$ ipython --no-banner

In [1]: import numpy as np

In [2]: np.set_printoptions(precision=2, suppress=True, linewidth=100, legacy="1.25")

In [3]: A2 = np.array([[-2, -2, 1], [0, -2, -1], [-1, 2, 1]])

In [4]: m1 = np.triu(A2)

In [5]: m1
Out[5]: 
array([[-2, -2,  1],
       [ 0, -2, -1],
       [ 0,  0,  1]])

In [6]: left, sv, Vh = np.linalg.svd(m1, full_matrices=False)

In [7]: np.round(Vh @ Vh.T, 2) + 0
Out[7]: 
array([[1., 0., 0.],
       [0., 1., 0.],
       [0., 0., 1.]])

In [8]: np.cumsum(sv ** 2) / np.sum(sv ** 2)
Out[8]: array([0.71, 0.97, 1.  ])

In [9]: np.allclose(left * sv @ Vh, m1)
Out[9]: True

In [10]: np.abs(Vh[0])
Out[10]: array([0.54, 0.83, 0.14])

In [11]: rng = np.random.default_rng(910226)

In [12]: labels = rng.permutation(3)

In [13]: A2 = m1[:, labels] * rng.choice([-1, 1], 3)

In [14]: A2
Out[14]: 
array([[-2, -2, -1],
       [ 0, -2,  1],
       [ 0,  0, -1]])

In [15]: left, _, Vh = np.linalg.svd(m1.T @ A2)

In [16]: labels
Out[16]: array([0, 1, 2])

In [17]: vals, evecs = np.linalg.eig(A2)

In [18]: np.prod(vals)
Out[18]: -4.0

In [19]: np.sort(np.linalg.eigvals(A2.T))
Out[19]: array([-2., -2., -1.])

In [20]: arr = np.array([[1.0, 0.0, 2.0, 2.0],
    ...:     [0.0, -2.0, 1.0, -3.0],
    ...:     [0.0, -4.0, 0.0, -5.0],
    ...:     [0.0, -3.0, 4.0, 3.0]])

In [21]: A2 = np.linalg.inv(arr)

In [22]: (np.abs(A2) > 1e-9).astype(int)
Out[22]: 
array([[1, 1, 1, 1],
       [0, 1, 1, 1],
       [0, 1, 1, 1],
       [0, 1, 1, 1]])

In [23]: np.allclose(A2, arr.T)
Out[23]: False

In [24]: np.linalg.det(arr) * A2
Out[24]: 
array([[ 35., -22.,  20., -12.],
       [ -0.,  20., -15.,  -5.],
       [  0.,  27., -15.,   2.],
       [ -0., -16.,   5.,   4.]])

In [25]: np.round(np.linalg.slogdet(arr)[0], 2)
Out[25]: 1.0

In [26]: np.round(arr @ A2, 2) + 0
Out[26]: 
array([[1., 0., 0., 0.],
       [0., 1., 0., 0.],
       [0., 0., 1., 0.],
       [0., 0., 0., 1.]])

In [27]: W1 = np.array([[0, 6, 5], [4, 0, 2], [9, 1, 1], [0, 5, 6]])

In [28]: coef = np.array([3, 2, 3])

In [29]: act = np.maximum(arr @ W1 + coef, 0)

In [30]: act
Out[30]: 
array([[21., 20., 22.],
       [ 4.,  0.,  0.],
       [ 0.,  0.,  0.],
       [27., 21., 19.]])

In [31]: C = np.array([[5, 4, -3], [-5, -1, 4], [5, 2, -4]])

In [32]: act @ C
Out[32]: 
array([[115., 108., -71.],
       [ 20.,  16., -12.],
       [  0.,   0.,   0.],
       [125., 125., -73.]])

In [33]: np.abs(np.linalg.svd(act)[2][-1])
Out[33]: array([0.24, 0.81, 0.53])

In [34]: round(np.log10(np.linalg.cond(act)))
Out[34]: 2

In [35]: np.linalg.cond(act) > 100
Out[35]: False

In [36]: np.linalg.matrix_rank(act, rtol=0.1)
Out[36]: 1

In [37]: labels = rng.permutation(4)

In [38]: labels
Out[38]: array([3, 1, 0, 2])

In [39]: A2 = arr[labels][:, labels]

In [40]: np.trace(A2)
Out[40]: 2.0

In [41]: np.allclose(A2, arr)
Out[41]: False

In [42]: np.sort(np.abs(np.linalg.eigvals(A2)))
Out[42]: array([1.  , 2.63, 3.65, 3.65])

In [43]: data = np.load("a.npy")

In [44]: data
Out[44]: 
array([[-3,  0,  0,  0],
       [ 0,  0, -1,  0],
       [ 0, -3, -3,  0],
       [ 0,  0,  0,  0]])

In [45]: A2 = data[0, 0] * data[1:] - np.outer(data[1:, 0], data[0])

In [46]: A2
Out[46]: 
array([[0, 0, 3, 0],
       [0, 9, 9, 0],
       [0, 0, 0, 0]])

In [47]: data[:, 0] / data[0, 0]
Out[47]: array([ 1., -0., -0., -0.])

In [48]: feats = 4 * np.eye(3) + np.ones((3, 3))

In [49]: feats
Out[49]: 
array([[5., 1., 1.],
       [1., 5., 1.],
       [1., 1., 5.]])

In [50]: # symmetric

In [51]: left, sv, Vh = np.linalg.svd(feats, full_matrices=False)

In [52]: np.abs(Vh[0])
Out[52]: array([0.58, 0.58, 0.58])

In [53]: sv / sv[0]
Out[53]: array([1.  , 0.57, 0.57])

In [54]: np.round(left.T @ left, 2) + 0
Out[54]: 
array([[1., 0., 0.],
       [0., 1., 0.],
       [0., 0., 1.]])

In [55]: np.round(Vh @ Vh.T, 2) + 0
Out[55]: 
array([[1., 0., 0.],
       [0., 1., 0.],
       [0., 0., 1.]])

In [56]: left.shape, sv.shape, Vh.shape
Out[56]: ((3, 3), (3,), (3, 3))

In [57]: O = feats.astype(float).copy()

In [58]: for j in range(3):
    ...:     O[:, j] -= O[:, :j] @ (O[:, :j].T @ O[:, j])
    ...:     O[:, j] /= np.linalg.norm(O[:, j])
    ...: 

In [59]: np.round(O.T @ O, 2) + 0
Out[59]: 
array([[1., 0., 0.],
       [0., 1., 0.],
       [0., 0., 1.]])

In [60]: x = np.array([1, 1, -2])

In [61]: feats @ x
Out[61]: array([ 4.,  4., -8.])

In [62]: feats @ np.eye(3)[1]
Out[62]: array([1., 5., 1.])

In [63]: (feats * x).sum(axis=1)
Out[63]: array([ 4.,  4., -8.])

In [64]: feats @ np.ones(3)
Out[64]: array([7., 7., 7.])

In [65]: feats * x
Out[65]: 
array([[  5.,   1.,  -2.],
       [  1.,   5.,  -2.],
       [  1.,   1., -10.]])

In [66]: vals, evecs = np.linalg.eigh(feats)

In [67]: x = np.array([-1, 2, -1])

In [68]: x @ feats @ x
Out[68]: 24.0

In [69]: evecs * np.abs(vals) @ evecs.T
Out[69]: 
array([[5., 1., 1.],
       [1., 5., 1.],
       [1., 1., 5.]])

In [70]: x @ feats @ x / (x @ x), round(vals[0], 2), np.round(vals[-1], 2)
Out[70]: (4.0, 4.0, 7.0)

In [71]: (np.sign(evecs[:, -1].round(6)) == np.sign(evecs[0, -1].round(6))).astype(int)
Out[71]: array([1, 1, 1])

In [72]: evecs * np.sqrt(vals) @ evecs.T
Out[72]: 
array([[2.22, 0.22, 0.22],
       [0.22, 2.22, 0.22],
       [0.22, 0.22, 2.22]])

In [73]: A2 = np.array([[-2, 2, -3], [3, -3, -4], [-3, 5, 3], [1, 0, 0]])

In [74]: J = A2.T @ A2

In [75]: J
Out[75]: 
array([[ 23, -28, -15],
       [-28,  38,  21],
       [-15,  21,  34]])

In [76]: f, g = J[1], J[2]

In [77]: f @ f
Out[77]: 2669

In [78]: f @ g
Out[78]: 1932

In [79]: pr = (f @ g) / (f @ f) * f

In [80]: np.linalg.matrix_rank(np.outer(f, g))
Out[80]: 1

In [81]: round(np.linalg.norm(f + g) ** 2 + np.linalg.norm(f - g) ** 2, 2)
Out[81]: 8982.0

In [82]: pr
Out[82]: array([-20.27,  27.51,  15.2 ])

In [83]: np.outer(f, g)
Out[83]: 
array([[ 420, -588, -952],
       [-570,  798, 1292],
       [-315,  441,  714]])

In [84]: low = np.linalg.cholesky(J)

In [85]: round(float(np.prod(np.diag(low)) ** 2), 2), round(np.linalg.det(J), 2)
Out[85]: (2007.0, 2007.0)

In [86]: low
Out[86]: 
array([[ 4.8 ,  0.  ,  0.  ],
       [-5.84,  1.98,  0.  ],
       [-3.13,  1.38,  4.72]])

In [87]: A2 = np.linalg.inv(low)

In [88]: round(float(np.linalg.det(low) * np.linalg.det(A2)), 2)
Out[88]: 1.0

In [89]: np.round(np.linalg.inv(A2), 2) + 0
Out[89]: 
array([[ 4.8 ,  0.  ,  0.  ],
       [-5.84,  1.98,  0.  ],
       [-3.13,  1.38,  4.72]])

In [90]: round(np.linalg.slogdet(low)[0], 2)
Out[90]: 1.0

In [91]: vals, evecs = np.linalg.eig(J)

In [92]: np.sort(np.linalg.eigvals(np.linalg.inv(J)))
Out[92]: array([0.01, 0.06, 0.68])

In [93]: np.sort(np.linalg.eigvals(J.T))
Out[93]: array([ 1.48, 18.01, 75.51])

In [94]: round(float(np.prod(vals)), 2)
Out[94]: 2007.0

In [95]: O = J.astype(float).copy()

In [96]: for j in range(3):
    ...:     O[:, j] -= O[:, :j] @ (O[:, :j].T @ O[:, j])
    ...:     O[:, j] /= np.linalg.norm(O[:, j])
    ...: 

In [97]: O
Out[97]: 
array([[ 0.59,  0.79, -0.16],
       [-0.71,  0.41, -0.57],
       [-0.38,  0.45,  0.81]])

In [98]: W0 = np.load("data.npy")

In [99]: W0
Out[99]: 
array([[-2,  0,  0, -3],
       [ 0, -2, -2,  0],
       [ 0, -1,  0,  0],
       [-2,  0,  0, -1]])

In [100]: W0[1] @ W0[2]
Out[100]: 2

In [101]: np.linalg.norm(W0, axis=1).argmax()
Out[101]: 0

In [102]: np.linalg.norm(W0, axis=1)
Out[102]: array([3.61, 2.83, 1.  , 2.24])

In [103]: round(np.linalg.norm(W0) ** 2 / np.linalg.norm(W0, 2) ** 2, 2)
Out[103]: 1.58

In [104]: np.linalg.norm(W0, axis=0)
Out[104]: array([2.83, 2.24, 2.  , 3.16])

In [105]: np.round(np.linalg.norm(W0, 1), 2), round(float(np.linalg.norm(W0, np.inf)), 2)
Out[105]: (4.0, 5.0)

In [106]: round(np.linalg.norm(W0[1], 1), 2), round(float(np.linalg.norm(W0[1], np.inf)), 2)
Out[106]: (4.0, 2.0)

In [107]: round(np.linalg.norm(W0, "nuc"), 2)
Out[107]: 8.7
